% ipython --no-banner

In [1]: import numpy as np

In [2]: np.set_printoptions(precision=3, suppress=True, linewidth=200)

In [3]: rng = np.random.default_rng(81)

In [4]: lab = rng.integers(0, 3, 3)

In [5]: m1 = np.array([[-1, -5, 1], [-1, 1, 4], [5, -3, 0]]) * (lab[:, None] == lab)

In [6]: m1
Out[6]: 
array([[-1,  0,  1],
       [ 0,  1,  0],
       [ 5,  0,  0]])

In [7]: other = np.linalg.inv(m1)

In [8]: round(np.linalg.det(m1) * np.linalg.det(other), 3)
Out[8]: np.float64(1.0)

In [9]: np.linalg.inv(other)
Out[9]: 
array([[-1.,  0.,  1.],
       [ 0.,  1.,  0.],
       [ 5.,  0.,  0.]])

In [10]: E = np.loadtxt("arr.csv", delimiter=",")

In [11]: E
Out[11]: 
array([[  4.13 , -15.755,   3.937,   5.772,   0.961],
       [  0.044,   7.576,  -0.583,  -2.795,  -1.499],
       [ -0.912,  -5.234,  -1.333,   0.824,   1.777]])

In [12]: other = np.array([[5, 5], [4, 4]])

In [13]: cent = np.kron(other, E)

In [14]: np.linalg.matrix_rank(cent)
Out[14]: np.int64(3)

In [15]: np.linalg.norm(E, axis=0)
Out[15]: array([ 4.23 , 18.249,  4.197,  6.466,  2.516])

In [16]: np.round(np.linalg.norm(E, 1), 3), round(np.linalg.norm(E, np.inf), 3)
Out[16]: (np.float64(28.565), np.float64(30.555))

In [17]: round(float(E[2] @ E[1]), 3)
Out[17]: -43.883

In [18]: other = np.array([[3, 0, 3], [1, 3, 0], [3, 0, 1], [0, 0, 0], [1, 1, 1]])

In [19]: np.vstack([E, other.T]).shape
Out[19]: (6, 5)

In [20]: np.einsum("ij,ij->i", E, E)
Out[20]: array([315.016,  67.797,  33.84 ])

In [21]: np.einsum("ik,kj->ji", E, other)
Out[21]: 
array([[  9.407,   4.46 , -10.192],
       [-46.304,  21.229, -13.925],
       [ 17.288,  -1.95 ,  -2.292]])

In [22]: other = E / np.sqrt((E ** 2).mean(axis=1, keepdims=True))

In [23]: np.linalg.matrix_rank(E - E.mean(axis=1, keepdims=True))
Out[23]: np.int64(3)

In [24]: other[1]
Out[24]: array([ 0.012,  2.057, -0.158, -0.759, -0.407])

In [25]: other = E / np.linalg.norm(E, axis=1, keepdims=True)

In [26]: cov = other @ other.T

In [27]: round(float(np.degrees(np.arccos(np.clip(cov[2, 0], -1, 1)))), 3)
Out[27]: 39.288

In [28]: (cov - 2 * np.eye(3)).round(6).argmax(axis=1)
Out[28]: array([2, 2, 0])

In [29]: np.argwhere(np.triu(np.abs(cov) > 0.95, 1))
Out[29]: array([[0, 1]])

In [30]: other = np.array([[2, 1, 2, 1], [2, 0, 2, 1], [3, 0, 0, 3], [1, 1, 1, 0]])

In [31]: other[-1] = other[0]

In [32]: M = other + 0.05 * np.eye(4)

In [33]: M
Out[33]: 
array([[2.05, 1.  , 2.  , 1.  ],
       [2.  , 0.05, 2.  , 1.  ],
       [3.  , 0.  , 0.05, 3.  ],
       [2.  , 1.  , 2.  , 1.05]])

In [34]: round(np.linalg.det(M), 3)
Out[34]: np.float64(0.563)

In [35]: np.allclose(M, M.T)
Out[35]: False

In [36]: np.allclose(M @ M.T, M.T @ M)
Out[36]: False

In [37]: W0 = np.loadtxt("run17.csv", delimiter=",")

In [38]: W0
Out[38]: 
array([[-0.112,  0.846,  0.522],
       [-0.781, -0.399,  0.48 ],
       [ 0.614, -0.354,  0.705]])

In [39]: # orthonormal columns

In [40]: x = np.array([1, 3, 2])

In [41]: [p for p in range(1, 25) if np.allclose(np.linalg.matrix_power(W0, p), np.eye(3))]
Out[41]: []

In [42]: np.sort(np.abs(np.degrees(np.angle(np.linalg.eigvals(W0)))))
Out[42]: array([  0.  , 113.75, 113.75])

In [43]: np.round(np.linalg.norm(x), 3), np.round(np.linalg.norm(W0 @ x), 3)
Out[43]: (np.float64(3.742), np.float64(3.742))

In [44]: np.abs(np.linalg.eigvals(W0))
Out[44]: array([1., 1., 1.])

In [45]: feats = np.load("x.npy")

In [46]: feats
Out[46]: 
array([[ 0.,  2.,  0.],
       [ 0., -2.,  0.],
       [ 0.,  0.,  0.]])

In [47]: np.round(np.linalg.norm(W0, "nuc"), 3)
Out[47]: np.float64(3.0)

In [48]: np.linalg.norm(W0, axis=1)
Out[48]: array([1., 1., 1.])

In [49]: np.linalg.norm(W0, axis=0)
Out[49]: array([1., 1., 1.])

In [50]: np.round(np.linalg.norm(W0[1] - W0[2]), 3)
Out[50]: np.float64(1.414)

In [51]: round(float(W0[1] @ W0[2]), 3)
Out[51]: 0.0

In [52]: round(float(np.linalg.norm(W0, 1)), 3), np.round(np.linalg.norm(W0, np.inf), 3)
Out[52]: (1.707, np.float64(1.674))

In [53]: np.abs(np.diag(np.linalg.qr(feats)[1])) > 1e-9
Out[53]: array([False,  True, False])

In [54]: np.allclose(feats[:-1].T @ np.linalg.lstsq(feats[:-1].T, feats[-1])[0], feats[-1])
Out[54]: True

In [55]: (np.linalg.matrix_power((feats != 0) + (feats.T != 0) + np.eye(3), 3) > 0).astype(int)
Out[55]: 
array([[1, 1, 0],
       [1, 1, 0],
       [0, 0, 1]])

In [56]: np.flatnonzero(np.linalg.matrix_power((feats != 0) + (feats.T != 0) + np.eye(3), 3)[1])
Out[56]: array([0, 1])

In [57]: (feats != 0).astype(int)
Out[57]: 
array([[0, 1, 0],
       [0, 1, 0],
       [0, 0, 0]])

In [58]: F = np.loadtxt("mat.csv", delimiter=",")

In [59]: F
Out[59]: 
array([[-0.848,  0.548, -1.215,  2.368],
       [ 4.586,  3.963,  5.539,  1.047],
       [ 4.538,  5.673,  1.999,  4.539],
       [ 8.58 ,  7.06 ,  9.331,  1.249],
       [ 0.267,  1.783, -0.899,  3.166],
       [ 0.591,  1.088,  1.301,  1.29 ],
       [ 2.432,  3.103,  1.874,  2.558],
       [ 3.591,  4.182,  2.613,  2.978],
       [ 5.9  ,  5.346,  6.058,  1.842],
       [-0.866,  1.518, -3.201,  4.335],
       [ 1.707,  3.455, -0.642,  4.349],
       [ 5.655,  5.544,  5.05 ,  2.605],
       [ 0.426,  1.895, -0.723,  3.149],
       [ 2.381,  3.36 ,  1.233,  3.149],
       [-2.824,  0.59 , -6.24 ,  5.416],
       [ 6.3  ,  5.944,  5.863,  2.437],
       [ 1.07 ,  1.179,  2.317,  0.753],
       [ 0.446,  2.736, -2.357,  4.803],
       [-0.455,  0.181,  0.502,  1.043],
       [ 3.423,  3.77 ,  3.018,  2.405],
       [ 5.964,  5.227,  6.457,  1.508]])

In [60]: # rank 3

In [61]: cov = np.cov(F, rowvar=False)

In [62]: np.median(F, axis=0)
Out[62]: array([2.381, 3.36 , 1.874, 2.558])

In [63]: F.std(axis=0)
Out[63]: array([2.886, 1.987, 3.638, 1.329])

In [64]: np.polyfit(F[:, 3], F[:, 1], 1)
Out[64]: array([-0.167,  3.698])

In [65]: np.argwhere(np.triu(np.abs(np.corrcoef(F.T)) > 0.8, 1))
Out[65]: 
array([[0, 1],
       [0, 2]])

In [66]: rk = np.linalg.matrix_rank(F)

In [67]: rk
Out[67]: np.int64(3)

In [68]: N = np.linalg.svd(F)[2][rk:].T

In [69]: N.shape
Out[69]: (4, 1)

In [70]: np.round(N[:, 0] / N[np.abs(N[:, 0]).round(6).argmax(), 0], 3) + 0
Out[70]: array([-0.75,  1.  ,  0.  , -0.5 ])

In [71]: [int(np.linalg.matrix_rank(np.delete(F, i, axis=0))) for i in range(21)]
Out[71]: [3, 3, 3, 3, 3, 3, 3, 3, 3, 3, 3, 3, 3, 3, 3, 3, 3, 3, 3, 3, 3]

In [72]: [int(np.linalg.matrix_rank(F[:, :j + 1])) for j in range(4)]
Out[72]: [1, 2, 3, 3]

In [73]: np.round(N @ N.T, 3) + 0
Out[73]: 
array([[ 0.31 , -0.414,  0.   ,  0.207],
       [-0.414,  0.552,  0.   , -0.276],
       [ 0.   ,  0.   ,  0.   ,  0.   ],
       [ 0.207, -0.276,  0.   ,  0.138]])

In [74]: d = np.linalg.norm(F[:, None] - F[None], axis=-1)

In [75]: np.flatnonzero(d[18] < d.mean() / 2)
Out[75]: array([ 0,  4,  5, 12, 16, 18])

In [76]: (d + 1e9 * np.eye(21)).round(6).argmin(axis=1)
Out[76]: array([ 4,  8,  7, 20, 12, 16, 13, 19, 20, 17, 17, 15,  4,  6,  9,  8,  5,  9,  5,  7,  8])

In [77]: d[:5, :5]
Out[77]: 
array([[ 0.   ,  9.41 ,  8.385, 15.613,  1.872],
       [ 9.41 ,  0.   ,  5.258,  6.322,  8.327],
       [ 8.385,  5.258,  0.   ,  9.102,  6.607],
       [15.613,  6.322,  9.102,  0.   , 14.328],
       [ 1.872,  8.327,  6.607, 14.328,  0.   ]])

In [78]: np.linalg.matrix_rank(d ** 2)
Out[78]: np.int64(4)

In [79]: arr = np.load("case10.npy")

In [80]: arr
Out[80]: 
array([[7., 3., 0.],
       [4., 7., 0.],
       [0., 0., 1.]])

In [81]: # 2 blocks once reordered

In [82]: round(float(np.abs(np.linalg.eigvals(arr)).max()), 3)
Out[82]: 10.464

In [83]: arr @ arr
Out[83]: 
array([[61., 42.,  0.],
       [56., 61.,  0.],
       [ 0.,  0.,  1.]])

In [84]: np.allclose(arr @ arr.T, arr.T @ arr)
Out[84]: False

In [85]: round(float(np.linalg.det(arr)), 3)
Out[85]: 37.0

In [86]: np.linalg.matrix_power(arr, 4)
Out[86]: 
array([[6073., 5124.,    0.],
       [6832., 6073.,    0.],
       [   0.,    0.,    1.]])

In [87]: np.allclose(arr, arr.T)
Out[87]: False

In [88]: np.trace(arr)
Out[88]: np.float64(15.0)

In [89]: x = np.array([2, 1, 3])

In [90]: arr @ (2 * x)
Out[90]: array([34., 30.,  6.])

In [91]: arr * x
Out[91]: 
array([[14.,  3.,  0.],
       [ 8.,  7.,  0.],
       [ 0.,  0.,  3.]])

In [92]: np.linalg.norm(arr @ x) <= np.linalg.norm(arr, 2) * np.linalg.norm(x) + 1e-9
Out[92]: np.True_

In [93]: (arr * x).sum(axis=1)
Out[93]: array([17., 15.,  3.])
